% python3 -q
>>> import numpy as np
>>> import numpy.linalg as la
>>> np.set_printoptions(suppress=True, linewidth=160)
>>> tidy = lambda a: np.round(a, 1) + 0
>>> r0 = np.array([8, 0, 4])
>>> X = np.array([np.roll(r0, i) for i in range(3)])
>>> X
array([[8, 0, 4],
       [4, 8, 0],
       [0, 4, 8]])
>>> X @ np.ones(3)
array([12., 12., 12.])
>>> print(tidy(np.fft.fft(X[0])))
[12.+0.j   6.+3.5j  6.-3.5j]
>>> print(X @ (-1.0) ** np.arange(3))
[12. -4.  4.]
>>> r0, v = X[2], X[0]
>>> r0 @ r0
np.int64(80)
>>> p = (r0 @ v) / (r0 @ r0) * r0
>>> la.matrix_rank(np.outer(r0, v))
np.int64(1)
>>> tidy(v - p)
array([ 8. , -1.6,  0.8])
>>> np.outer(r0, v)
array([[ 0,  0,  0],
       [32,  0, 16],
       [64,  0, 32]])
>>> print(tidy((v - p) @ r0))
0.0
>>> rng = np.random.default_rng(698142)
>>> lab = rng.permutation(3)
>>> lab
array([1, 0, 2])
>>> out = X[lab][:, lab]
>>> out
array([[8, 4, 0],
       [0, 8, 4],
       [4, 0, 8]])
>>> tidy(np.sort(np.abs(la.eigvals(out))))
array([ 6.9,  6.9, 12. ])
>>> feats = np.load("w.npy")
>>> print(feats)
[[-3.  -0.1 -0.5 -0.4 -3.3 -1.1 -1.8]
 [-0.6  1.3 -4.  -0.7 -2.1 -0.8 -1. ]
 [-3.3 -1.5 -1.3  0.  -2.9  0.9 -0.9]
 [-2.6  2.1 -3.   0.9 -0.6 -1.5 -1.3]
 [-0.8  0.3  1.5 -1.5  0.2 -3.1 -3.2]
 [-2.6  0.   1.2  2.9 -1.5 -1.2  2.1]
 [-2.6 -0.5  0.9  1.1 -0.3 -1.1 -3.8]
 [ 3.5 -0.4  1.6  0.7 -0.9 -2.6  1.4]
 [ 1.2 -3.9  0.1  2.6  1.4 -0.3  0.2]
 [ 0.7 -1.4  0.1 -3.4 -0.5 -2.9 -1.4]
 [-1.3  2.  -3.4 -2.2  1.   1.1 -0.8]
 [-2.8  1.3 -1.3 -1.  -1.3  3.2  0.9]
 [ 3.7  0.6  0.5  0.2  0.6 -2.6 -1.9]
 [-2.1 -1.2 -1.1 -1.6 -1.   0.5 -3.8]
 [ 3.   2.1 -2.   0.8 -0.5  2.5  0.3]
 [-0.4  2.  -3.4 -0.2 -2.9  0.3 -0.9]
 [ 0.9  1.6 -1.5 -1.8 -3.3 -0.4 -2.4]
 [-0.2 -3.9  1.2 -0.5  1.6  1.3 -1.8]
 [ 2.4 -0.6  2.3 -0.4 -0.3  3.4  1.2]
 [-1.  -1.8 -2.4  0.4 -0.3 -2.1 -3.2]
 [ 3.4  1.8  2.2 -1.5 -0.3 -0.6 -1.7]
 [ 0.1 -1.3 -4.6  0.1 -1.  -1.2 -0.4]
 [ 2.1 -1.  -2.2  1.1 -2.   2.9 -1.1]
 [ 1.1 -0.1 -2.9  0.   2.  -0.9 -3.2]
 [ 0.1 -1.4 -0.5 -3.  -0.3  1.3 -3.4]
 [-2.8 -0.3  0.4  1.   1.4 -0.4 -3.7]
 [ 1.7 -2.3  1.3 -0.9 -0.1  3.   2.4]
 [-3.  -1.8 -0.1 -1.6  2.1 -1.6  1.7]
 [-2.1  3.4  0.9  2.  -0.5  0.6  1.8]
 [-1.2 -2.4 -1.   1.1 -2.8 -1.3 -2.5]
 [-0.2 -1.  -4.1 -1.9  1.4  0.3 -1.2]
 [ 2.6  3.5  0.1  0.6  1.6 -1.8  0.6]
 [-0.9 -0.2  1.9 -0.4 -2.6  3.1 -1.9]
 [ 2.6  0.7 -0.8  0.1 -1.6  3.7 -0.5]]
>>> cov = np.cov(feats, rowvar=False)
>>> np.argsort(-feats.std(axis=0).round(6), kind="stable")
array([0, 5, 2, 1, 6, 4, 3])
>>> print(tidy(np.polyfit(feats[:, 0], feats[:, 3], 1)))
[ 0.  -0.2]
>>> tidy(feats.std(axis=0))
array([2.1, 1.8, 1.9, 1.4, 1.6, 1.9, 1.8])
